In [1]: import numpy as np

In [2]: np.set_printoptions(precision=2, suppress=True, linewidth=160, sign=" ")

In [3]: def rnd(a):
   ...:     return np.round(a, 2) + 0
   ...: 

In [4]: arr = np.array([[1.4, -0.8, 0.5, -0.2],
   ...:     [-0.3, -2.0, -0.4, 0.7],
   ...:     [2.2, -1.6, -0.7, 0.4],
   ...:     [1.4, 0.4, -1.2, 0.5]])

In [5]: arr
Out[5]: 
array([[ 1.4, -0.8,  0.5, -0.2],
       [-0.3, -2. , -0.4,  0.7],
       [ 2.2, -1.6, -0.7,  0.4],
       [ 1.4,  0.4, -1.2,  0.5]])

In [6]: x0 = np.array([-2, 3, 5, -1])

In [7]: target = arr @ x0

In [8]: b, lr = np.zeros(4), 1 / np.linalg.norm(arr, 2) ** 2

In [9]: for i in range(12):
   ...:     b -= lr * arr.T @ (arr @ b - target)
   ...:     if i % 2 == 0: print(i, round(np.linalg.norm(arr @ b - target), 2))
   ...: 
0 4.37
2 3.08
4 2.17
6 1.54
8 1.1
10 0.79

In [10]: rnd(b)
Out[10]: array([-2.31,  2.73,  3.74, -2.38])

In [11]: rnd(np.linalg.cond(arr))
Out[11]: np.float64(32.93)

In [12]: np.allclose(arr @ arr.T, arr.T @ arr)
Out[12]: False

In [13]: rnd(np.sort(np.abs(np.linalg.eigvals(arr))))
Out[13]: array([ 0.33,  0.83,  1.95,  2.26])

In [14]: rnd((arr + arr.T) / 2)
Out[14]: 
array([[ 1.4 , -0.55,  1.35,  0.6 ],
       [-0.55, -2.  , -1.  ,  0.55],
       [ 1.35, -1.  , -0.7 , -0.4 ],
       [ 0.6 ,  0.55, -0.4 ,  0.5 ]])

In [15]: np.allclose(arr, arr.T)
Out[15]: False

In [16]: J = np.loadtxt("run4.csv", delimiter=",")

In [17]: J
Out[17]: 
array([[ -2.41,  -3.43,  -0.98,  -0.79, -12.4 ,  -1.35],
       [ -2.81,  -2.98,  -6.02,  -2.28,  -9.31,  -0.58],
       [  3.8 ,   1.42,   5.18,   5.57, -12.99, -10.31],
       [ -1.6 ,  -1.4 ,  -8.99,  -1.78,  -5.  ,   4.24],
       [  0.41,  -0.81,  -0.59,   1.71,  -9.33,   0.5 ],
       [ -0.67,  -1.79,   1.71,   0.71,  -9.64,  -3.34],
       [ -2.01,  -1.78,  -4.83,  -1.91,  -3.27,   3.62],
       [ -2.39,  -2.  ,  -6.04,  -2.4 ,  -2.41,   6.22],
       [  7.57,   5.56,   0.4 ,   7.99,  -6.02,  -5.62],
       [  2.99,   1.23,  -2.58,   4.21, -12.01,  -1.79],
       [  6.09,   3.82,   1.3 ,   7.08, -10.79,  -8.92],
       [  0.31,  -0.57,  -2.9 ,   0.89,  -9.58,  -5.11],
       [  1.86,   1.37,   0.08,   1.99,  -1.54,  -1.39],
       [  3.52,   2.01,  -2.12,   4.25,  -8.88,  -3.31],
       [ -2.92,  -2.67,  -5.73,  -2.71,  -4.  ,   5.09],
       [  0.63,  -0.21,  -2.2 ,   1.3 ,  -6.69,   0.59],
       [  5.29,   3.39,  -1.07,   6.08,  -8.98,  -3.69],
       [  2.55,   0.21,   1.39,   4.71, -15.72,  -4.62],
       [  4.34,   2.01,   4.87,   5.9 , -11.39,  -9.15],
       [  1.11,   0.61,  -1.67,   1.32,  -3.59,  -0.89],
       [  6.81,   4.38,   3.18,   8.01,  -8.82,  -5.79],
       [  1.44,   0.2 ,   0.21,   2.32,  -8.51,  -4.59],
       [  3.58,   1.61,   1.61,   5.02, -11.  ,  -4.99],
       [  1.54,  -0.2 ,   3.9 ,   3.12, -10.6 ,  -6.27],
       [  4.67,   2.63,  -0.69,   5.98, -10.71,  -1.17],
       [ -2.7 ,  -2.6 ,  -7.5 ,  -2.54,  -6.78,   3.08],
       [  0.1 ,  -0.2 ,  -1.71,   0.41,  -2.92,   1.6 ]])

In [18]: Xc = J - J.mean(axis=0)

In [19]: V = np.linalg.svd(Xc)[2][:4]

In [20]: M2 = Xc - Xc @ V.T @ V

In [21]: rnd(np.linalg.norm(M2) / np.linalg.norm(Xc))
Out[21]: np.float64(0.0)

In [22]: rnd(M2.std(axis=0))
Out[22]: array([ 0.01,  0.02,  0.  ,  0.01,  0.  ,  0.  ])

In [23]: rnd(np.cov(Xc @ V.T, rowvar=False))
Out[23]: 
array([[ 55.09,   0.  ,   0.  ,   0.  ],
       [  0.  ,  11.07,   0.  ,   0.  ],
       [  0.  ,   0.  ,   4.72,   0.  ],
       [  0.  ,   0.  ,   0.  ,   1.92]])

In [24]: K = np.load("a.npy")

In [25]: K
Out[25]: 
array([[ 0,  0,  1,  0,  1,  1,  0],
       [ 0,  0,  1,  0,  0,  0,  0],
       [ 1,  1,  0,  0,  0,  0,  0],
       [ 0,  0,  0,  0,  1,  0,  1],
       [ 1,  0,  0,  1,  0,  0,  0],
       [ 1,  0,  0,  0,  0,  0,  0],
       [ 0,  0,  0,  1,  0,  0,  0]])

In [26]: Uu, s, vt = np.linalg.svd(K)

In [27]: np.argmax(s[:-1] / (s[1:] + 1e-6)) + 1
Out[27]: np.int64(6)

In [28]: rnd(s)
Out[28]: array([ 1.97,  1.97,  1.29,  1.29,  0.68,  0.68,  0.  ])

In [29]: M2 = Uu[:, :6] @ np.diag(s[:6]) @ vt[:6]

In [30]: rnd(np.linalg.norm(K - M2, 2)), rnd(s[6])
Out[30]: (np.float64(0.0), np.float64(0.0))

In [31]: rnd(M2)
Out[31]: 
array([[ 0.,  0.,  1.,  0.,  1.,  1.,  0.],
       [ 0.,  0.,  1.,  0.,  0.,  0.,  0.],
       [ 1.,  1.,  0.,  0.,  0.,  0.,  0.],
       [ 0.,  0.,  0.,  0.,  1.,  0.,  1.],
       [ 1.,  0.,  0.,  1.,  0.,  0.,  0.],
       [ 1.,  0.,  0.,  0.,  0.,  0.,  0.],
       [ 0.,  0.,  0.,  1.,  0.,  0.,  0.]])

In [32]: np.linalg.matrix_rank(M2)
Out[32]: np.int64(6)

In [33]: np.linalg.matrix_rank(K, rtol=0.05)
Out[33]: np.int64(6)

In [34]: M2 = K / np.linalg.norm(K, axis=1, keepdims=True)

In [35]: gram = M2 @ M2.T

In [36]: np.argwhere(np.triu(np.abs(gram) > 0.95, 1))
Out[36]: array([], shape=(0, 2), dtype=int64)

In [37]: rnd(gram[2])
Out[37]: array([ 0.  ,  0.  ,  1.  ,  0.  ,  0.5 ,  0.71,  0.  ])

In [38]: th = np.radians(90)

In [39]: R = np.eye(7)

In [40]: R[0, 0] = R[2, 2] = np.cos(th)

In [41]: R[0, 2], R[2, 0] = -np.sin(th), np.sin(th)

In [42]: rnd(R)
Out[42]: 
array([[ 0.,  0., -1.,  0.,  0.,  0.,  0.],
       [ 0.,  1.,  0.,  0.,  0.,  0.,  0.],
       [ 1.,  0.,  0.,  0.,  0.,  0.,  0.],
       [ 0.,  0.,  0.,  1.,  0.,  0.,  0.],
       [ 0.,  0.,  0.,  0.,  1.,  0.,  0.],
       [ 0.,  0.,  0.,  0.,  0.,  1.,  0.],
       [ 0.,  0.,  0.,  0.,  0.,  0.,  1.]])

In [43]: M2 = K @ R.T

In [44]: rnd(np.linalg.det(R)), np.trace(R)
Out[44]: (np.float64(1.0), np.float64(5.0))

In [45]: rnd(np.linalg.svd(K, compute_uv=False)), rnd(np.linalg.svd(M2, compute_uv=False))
Out[45]: 
(array([ 1.97,  1.97,  1.29,  1.29,  0.68,  0.68,  0.  ]),
 array([ 1.97,  1.97,  1.29,  1.29,  0.68,  0.68,  0.  ]))

In [46]: E = np.array([[1, -1, 1, -1], [1, 0, 0, 0], [1, 1, 1, 1]])

In [47]: E
Out[47]: 
array([[ 1, -1,  1, -1],
       [ 1,  0,  0,  0],
       [ 1,  1,  1,  1]])

In [48]: x0 = np.array([6, -5, 0, 0])

In [49]: np.einsum("ij,j->i", E, x0)
Out[49]: array([ 11,   6,   1])

In [50]: E * x0
Out[50]: 
array([[ 6,  5,  0,  0],
       [ 6,  0,  0,  0],
       [ 6, -5,  0,  0]])

In [51]: E @ np.eye(4)[1]
Out[51]: array([-1.,  0.,  1.])

In [52]: E @ (2 * x0)
Out[52]: array([ 22,  12,   2])

In [53]: E @ np.ones(4)
Out[53]: array([ 0.,  1.,  4.])

In [54]: (E * x0).sum(axis=1)
Out[54]: array([ 11,   6,   1])

In [55]: M2 = np.array([[5, 0], [2, 4]])

In [56]: Z = np.kron(M2, E)

In [57]: rnd(np.linalg.norm(Z, 2)), rnd(np.linalg.norm(M2, 2) * np.linalg.norm(E, 2))
Out[57]: (np.float64(12.23), np.float64(12.23))

In [58]: Z
Out[58]: 
array([[ 5, -5,  5, -5,  0,  0,  0,  0],
       [ 5,  0,  0,  0,  0,  0,  0,  0],
       [ 5,  5,  5,  5,  0,  0,  0,  0],
       [ 2, -2,  2, -2,  4, -4,  4, -4],
       [ 2,  0,  0,  0,  4,  0,  0,  0],
       [ 2,  2,  2,  2,  4,  4,  4,  4]])

In [59]: M2 = E[0, 0] * E[1:] - np.outer(E[1:, 0], E[0])

In [60]: M2
Out[60]: 
array([[ 0,  1, -1,  1],
       [ 0,  2,  0,  2]])

In [61]: np.flatnonzero(~M2.round(6).any(axis=1))
Out[61]: array([], dtype=int64)

In [62]: E.reshape(2, -1)
Out[62]: 
array([[ 1, -1,  1, -1,  1,  0],
       [ 0,  0,  1,  1,  1,  1]])

In [63]: E.ravel(order="F")
Out[63]: array([ 1,  1,  1, -1,  0,  1,  1,  0,  1, -1,  0,  1])

In [64]: blk = E.reshape(3, 2, -1)

In [65]: blk.sum(axis=1)
Out[65]: 
array([[ 2, -2],
       [ 1,  0],
       [ 2,  2]])

In [66]: np.einsum("ihd,ihd->ih", blk, blk)
Out[66]: 
array([[ 2,  2],
       [ 1,  0],
       [ 2,  2]])

In [67]: np.einsum("ihd,jhd->hij", blk, blk).shape
Out[67]: (2, 3, 3)

In [68]: np.swapaxes(blk, 1, 2)[2]
Out[68]: 
array([[ 1,  1],
       [ 1,  1]])

In [69]: rng = np.random.default_rng(70)

In [70]: M2 = E + rng.integers(-2, 3, (3, 2)) @ rng.integers(-2, 3, (2, 4))

In [71]: M2
Out[71]: 
array([[-1,  1,  3,  1],
       [ 3, -2, -2, -2],
       [ 3, -1, -1,  1]])

In [72]: np.linalg.matrix_rank(M2 - E, tol=1e-8)
Out[72]: np.int64(2)

In [73]: M = np.loadtxt("layer19.csv", delimiter=",")

In [74]: M
Out[74]: 
array([[ 5.6 , 12.77,  5.88, -0.89],
       [ 7.36, 12.61,  5.94,  0.07],
       [ 7.76, 12.93,  5.1 ,  0.83],
       [ 6.15, 12.62,  4.81,  0.11],
       [ 5.76, 11.68,  5.48, -0.55],
       [ 4.83, 12.15,  5.83,  1.27],
       [ 5.91, 13.62,  5.51, -1.12],
       [ 7.52, 13.83,  6.  , -0.67],
       [ 5.3 , 13.11,  5.46,  2.68],
       [ 4.96, 12.47,  6.28, -0.93],
       [ 6.33, 12.45,  7.36,  2.52],
       [ 6.72, 12.  ,  5.95, -1.52],
       [ 6.57, 10.21,  6.54,  0.71],
       [ 5.96, 12.51,  5.04, -1.03]])

In [75]: M.ravel(order="F")
Out[75]: 
array([ 5.6 ,  7.36,  7.76,  6.15,  5.76,  4.83,  5.91,  7.52,  5.3 ,  4.96,  6.33,  6.72,  6.57,  5.96, 12.77, 12.61, 12.93, 12.62, 11.68, 12.15, 13.62,
       13.83, 13.11, 12.47, 12.45, 12.  , 10.21, 12.51,  5.88,  5.94,  5.1 ,  4.81,  5.48,  5.83,  5.51,  6.  ,  5.46,  6.28,  7.36,  5.95,  6.54,  5.04,
       -0.89,  0.07,  0.83,  0.11, -0.55,  1.27, -1.12, -0.67,  2.68, -0.93,  2.52, -1.52,  0.71, -1.03])

In [76]: M.reshape(2, -1)
Out[76]: 
array([[ 5.6 , 12.77,  5.88, -0.89,  7.36, 12.61,  5.94,  0.07,  7.76, 12.93,  5.1 ,  0.83,  6.15, 12.62,  4.81,  0.11,  5.76, 11.68,  5.48, -0.55,  4.83,
        12.15,  5.83,  1.27,  5.91, 13.62,  5.51, -1.12],
       [ 7.52, 13.83,  6.  , -0.67,  5.3 , 13.11,  5.46,  2.68,  4.96, 12.47,  6.28, -0.93,  6.33, 12.45,  7.36,  2.52,  6.72, 12.  ,  5.95, -1.52,  6.57,
        10.21,  6.54,  0.71,  5.96, 12.51,  5.04, -1.03]])

In [77]: blk = M.reshape(14, 2, -1)

In [78]: blk[:, 0]
Out[78]: 
array([[  5.6 ,  12.77],
       [  7.36,  12.61],
       [  7.76,  12.93],
       [  6.15,  12.62],
       [  5.76,  11.68],
       [  4.83,  12.15],
       [  5.91,  13.62],
       [  7.52,  13.83],
       [  5.3 ,  13.11],
       [  4.96,  12.47],
       [  6.33,  12.45],
       [  6.72,  12.  ],
       [  6.57,  10.21],
       [  5.96,  12.51]])

In [79]: blk.transpose(1, 0, 2)
Out[79]: 
array([[[ 5.6 , 12.77],
        [ 7.36, 12.61],
        [ 7.76, 12.93],
        [ 6.15, 12.62],
        [ 5.76, 11.68],
        [ 4.83, 12.15],
        [ 5.91, 13.62],
        [ 7.52, 13.83],
        [ 5.3 , 13.11],
        [ 4.96, 12.47],
        [ 6.33, 12.45],
        [ 6.72, 12.  ],
        [ 6.57, 10.21],
        [ 5.96, 12.51]],

       [[ 5.88, -0.89],
        [ 5.94,  0.07],
        [ 5.1 ,  0.83],
        [ 4.81,  0.11],
        [ 5.48, -0.55],
        [ 5.83,  1.27],
        [ 5.51, -1.12],
        [ 6.  , -0.67],
        [ 5.46,  2.68],
        [ 6.28, -0.93],
        [ 7.36,  2.52],
        [ 5.95, -1.52],
        [ 6.54,  0.71],
        [ 5.04, -1.03]]])

In [80]: blk.shape
Out[80]: (14, 2, 2)

In [81]: np.swapaxes(blk, 1, 2)[2]
Out[81]: 
array([[  7.76,   5.1 ],
       [ 12.93,   0.83]])

In [82]: np.abs(M).max()
Out[82]: np.float64(13.83)

In [83]: np.count_nonzero(M)
Out[83]: np.int64(56)
